$ python3 -q
>>> import numpy as np
>>> import numpy.linalg as la
>>> np.set_printoptions(suppress=True, linewidth=120)
>>> f = np.array([2, -2, -2, -3, 2, -1, -1, 2]) + 0.5
>>> J = np.outer(f, f) / (f @ f)
>>> J.round(3)
array([[ 0.208, -0.125, -0.125, -0.208,  0.208, -0.042, -0.042,  0.208],
       [-0.125,  0.075,  0.075,  0.125, -0.125,  0.025,  0.025, -0.125],
       [-0.125,  0.075,  0.075,  0.125, -0.125,  0.025,  0.025, -0.125],
       [-0.208,  0.125,  0.125,  0.208, -0.208,  0.042,  0.042, -0.208],
       [ 0.208, -0.125, -0.125, -0.208,  0.208, -0.042, -0.042,  0.208],
       [-0.042,  0.025,  0.025,  0.042, -0.042,  0.008,  0.008, -0.042],
       [-0.042,  0.025,  0.025,  0.042, -0.042,  0.008,  0.008, -0.042],
       [ 0.208, -0.125, -0.125, -0.208,  0.208, -0.042, -0.042,  0.208]])
>>> round(J[1] @ J[5], 3)
np.float64(0.025)
>>> print(round(la.norm(J, 2), 3))
1.0
>>> data = -3 * np.eye(7) + np.ones((7, 7))
>>> data
array([[-2.,  1.,  1.,  1.,  1.,  1.,  1.],
       [ 1., -2.,  1.,  1.,  1.,  1.,  1.],
       [ 1.,  1., -2.,  1.,  1.,  1.,  1.],
       [ 1.,  1.,  1., -2.,  1.,  1.,  1.],
       [ 1.,  1.,  1.,  1., -2.,  1.,  1.],
       [ 1.,  1.,  1.,  1.,  1., -2.,  1.],
       [ 1.,  1.,  1.,  1.,  1.,  1., -2.]])
>>> w1 = np.array([[-2, 3, -1],
...     [-4, 1, -4],
...     [2, 0, 0],
...     [5, -2, 1],
...     [-3, 5, 1],
...     [0, 3, 0],
...     [5, 4, 2]])
>>> beta = np.array([-3, 1, 5])
>>> H = np.maximum(data @ w1 + beta, 0)
>>> la.matrix_rank(H)
np.int64(3)
>>> basis = np.array([[-5, -5, 2], [1, 1, 5], [-4, 0, -6]])
>>> w1 @ basis
array([[ 17,  13,  17],
       [ 37,  21,  21],
       [-10, -10,   4],
       [-31, -27,  -6],
       [ 16,  20,  13],
       [  3,   3,  15],
       [-29, -21,  18]])
